$ python -q
>>> import numpy as np
>>> import numpy.linalg as la
>>> np.set_printoptions(precision=2, suppress=True, linewidth=100)
>>> rnd = lambda a: np.round(a, 2) + 0
>>> A = np.loadtxt("dump.csv", delimiter=",")
>>> rnd(A)
array([[ 0.1 ,  0.16, -0.1 ,  0.16,  0.16],
       [ 0.16,  0.27, -0.16,  0.27,  0.27],
       [-0.1 , -0.16,  0.1 , -0.16, -0.16],
       [ 0.16,  0.27, -0.16,  0.27,  0.27],
       [ 0.16,  0.27, -0.16,  0.27,  0.27]])
>>> ev, vecs = la.eigvalsh(A)
Traceback (most recent call last):
  File "<python-input-6>", line 1, in <module>
    ev, vecs = la.eigvalsh(A)
    ^^^^^^^^
ValueError: too many values to unpack (expected 2)
>>> ev, vecs = la.eigh(A)
>>> rnd(la.svd(A, compute_uv=False))
array([1., 0., 0., 0., 0.])
>>> np.abs(vecs[:, -1]).round(6).argmax()
np.int64(1)
>>> np.unique(ev.round(6) + 0, return_counts=True)[1]
array([4, 1])
>>> rnd(la.eigvalsh(A @ A))
array([0., 0., 0., 0., 1.])
>>> rnd(la.eigvalsh(A + 3 * np.eye(5)))
array([3., 3., 3., 3., 4.])
>>> rnd(ev)
array([0., 0., 0., 0., 1.])
>>> x = np.array([-1, 5, 5, 5, 5])
>>> rnd(A @ x)
array([ 1.84,  3.06, -1.84,  3.06,  3.06])
>>> rnd(la.eigvalsh(2 * A - np.eye(5)))
array([-1., -1., -1., -1.,  1.])
>>> rnd(A @ A)
array([[ 0.1 ,  0.16, -0.1 ,  0.16,  0.16],
       [ 0.16,  0.27, -0.16,  0.27,  0.27],
       [-0.1 , -0.16,  0.1 , -0.16, -0.16],
       [ 0.16,  0.27, -0.16,  0.27,  0.27],
       [ 0.16,  0.27, -0.16,  0.27,  0.27]])
>>> assert A == A.T
Traceback (most recent call last):
  File "<python-input-18>", line 1, in <module>
    assert A == A.T
           ^^^^^^^^
ValueError: The truth value of an array with more than one element is ambiguous. Use a.any() or a.all()
>>> rnd(la.matrix_power(A, 3))
array([[ 0.1 ,  0.16, -0.1 ,  0.16,  0.16],
       [ 0.16,  0.27, -0.16,  0.27,  0.27],
       [-0.1 , -0.16,  0.1 , -0.16, -0.16],
       [ 0.16,  0.27, -0.16,  0.27,  0.27],
       [ 0.16,  0.27, -0.16,  0.27,  0.27]])
>>> A.inv()
Traceback (most recent call last):
  File "<python-input-20>", line 1, in <module>
    A.inv()
    ^^^^^
AttributeError: 'numpy.ndarray' object has no attribute 'inv'
>>> np.allclose(A, A.T)
True
>>> print(rnd((A + A.T) / 2))
[[ 0.1   0.16 -0.1   0.16  0.16]
 [ 0.16  0.27 -0.16  0.27  0.27]
 [-0.1  -0.16  0.1  -0.16 -0.16]
 [ 0.16  0.27 -0.16  0.27  0.27]
 [ 0.16  0.27 -0.16  0.27  0.27]]
>>> rnd(np.sort(np.abs(la.eigvals(A))))
array([0., 0., 0., 0., 1.])
>>> A2 = np.array([[-3, 4, 1, 3, 5, 5]])
>>> K = A2.T @ A2
>>> print(K)
[[  9 -12  -3  -9 -15 -15]
 [-12  16   4  12  20  20]
 [ -3   4   1   3   5   5]
 [ -9  12   3   9  15  15]
 [-15  20   5  15  25  25]
 [-15  20   5  15  25  25]]
>>> rnd(K @ la.pinv(K) @ K)
array([[  9., -12.,  -3.,  -9., -15., -15.],
       [-12.,  16.,   4.,  12.,  20.,  20.],
       [ -3.,   4.,   1.,   3.,   5.,   5.],
       [ -9.,  12.,   3.,   9.,  15.,  15.],
       [-15.,  20.,   5.,  15.,  25.,  25.],
       [-15.,  20.,   5.,  15.,  25.,  25.]])
>>> np.abs(np.diag(la.qr(K)[1])) > 1e-9
array([ True, False, False, False, False, False])
>>> np.allclose(K[:-1].T @ la.lstsq(K[:-1].T, K[-1])[0], K[-1])
True
>>> rnd(np.trace(la.pinv(K) @ K))
np.float64(1.0)
>>> try:
...     la.inv(K)
... except la.LinAlgError as e:
...     print(e)
... 
Singular matrix
>>> rank = la.matrix_rank(K)
>>> rank
np.int64(1)
>>> null = la.svd(K)[2][rank:].T
>>> rnd(null @ null.T)
array([[ 0.89,  0.14,  0.04,  0.11,  0.18,  0.18],
       [ 0.14,  0.81, -0.05, -0.14, -0.24, -0.24],
       [ 0.04, -0.05,  0.99, -0.04, -0.06, -0.06],
       [ 0.11, -0.14, -0.04,  0.89, -0.18, -0.18],
       [ 0.18, -0.24, -0.06, -0.18,  0.71, -0.29],
       [ 0.18, -0.24, -0.06, -0.18, -0.29,  0.71]])
>>> U, sig, VT = la.svd(K)
>>> np.argmax(sig[:-1] / (sig[1:] + 1e-6)) + 1
np.int64(1)
>>> A2 = U[:, :1] @ np.diag(sig[:1]) @ VT[:1]
>>> print(la.matrix_rank(A2))
1
>>> feats = np.load("run4.npy")
>>> print(rnd(feats))
[[  3.01   2.29   2.45   0.86  -0.46   0.36  -0.06   7.03]
 [  1.29   7.36   3.67   0.07  -2.03   5.72  -1.91  11.24]
 [  3.72   0.06   1.92   1.19   0.21  -1.96   0.76   5.18]
 [  4.93   1.25   1.35  -1.89  -0.64  -4.89  -3.8    3.06]
 [  4.55   2.26   3.28   4.72   1.57   1.3    3.46   9.  ]
 [ -1.87  -4.96  -0.88  -6.87  -4.28  -4.78  -3.39  -1.36]
 [  2.8    0.3    1.56  -0.79  -0.91  -2.12  -1.06   4.42]
 [  6.71   3.61   2.87   2.45   1.36  -2.09  -0.78   7.04]
 [  5.76   0.08   0.08  -5.51  -1.54  -9.52  -7.89  -1.01]
 [ -0.4    2.37   2.29  -1.03  -2.46   3.26  -0.37   7.66]
 [  4.68   7.82   3.78   1.18  -0.41   2.65  -2.68  10.43]
 [  1.64  -9.21  -2.9   -9.49  -3.41 -14.33  -6.65  -8.57]
 [  0.32  -0.96   0.35  -5.19  -3.33  -3.27  -4.2    1.61]
 [  0.94  -2.12  -0.46  -7.07  -3.66  -6.32  -6.21  -1.03]
 [ -0.21  -4.93  -2.62 -13.29  -6.07 -11.65 -11.53  -7.13]
 [  4.95   3.74   2.82   1.52   0.33  -0.49  -0.91   7.48]
 [  2.38   0.45   1.49  -1.34  -1.29  -1.9   -1.51   4.36]
 [  7.35  -0.75   0.55  -2.24   0.39  -9.69  -4.77  -0.12]
 [ -2.36  -3.95  -1.13  -9.03  -5.4   -5.04  -5.94  -1.95]
 [  2.12   0.16   1.95   0.67  -0.6   -0.28   1.     5.8 ]
 [ -0.32   5.56   2.92  -1.66  -3.07   5.08  -2.32   9.53]
 [  1.99   0.73   0.68  -5.    -2.85  -3.94  -5.52   2.05]
 [ -2.25  -7.84  -2.4  -10.17  -5.3   -8.95  -5.83  -5.78]
 [ -0.77  -4.57  -1.91 -10.98  -5.46  -8.96  -8.77  -4.8 ]
 [  0.75  -3.1    0.77  -1.25  -1.43  -2.44   0.81   2.72]
 [ -0.99   4.12   2.39  -2.56  -3.47   4.16  -2.43   8.17]
 [  1.67  -5.93  -1.09  -5.55  -2.34  -8.95  -3.47  -3.17]
 [  0.    -4.46  -0.56  -5.44  -3.11  -5.67  -2.99  -1.01]
 [  0.24  -1.    -1.01 -10.61  -5.39  -7.26 -10.24  -2.43]
 [  4.62   6.86   4.11   3.44   0.54   3.7    0.25  11.45]
 [  0.02  -3.26   0.9   -0.81  -1.51  -1.32   1.76   3.36]
 [  5.25   4.89   3.35   2.58   0.7    0.79  -0.32   8.95]
 [ -0.7   -1.99  -0.19  -6.66  -4.14  -3.87  -4.92   0.33]
 [  1.98  -0.64  -0.09  -6.75  -3.33  -6.26  -6.96  -0.28]]
>>> # looks like rank 4
>>> f = np.array([-2, -9])
>>> rnd(np.polyval(f, feats[11]))
array([-12.29,   9.43,  -3.21,   9.97,  -2.17,  19.66,   4.3 ,   8.14])
>>> rnd(np.cross(feats[11, :3], feats[16, :3]))
array([-12.47,  -9.35,  22.67])
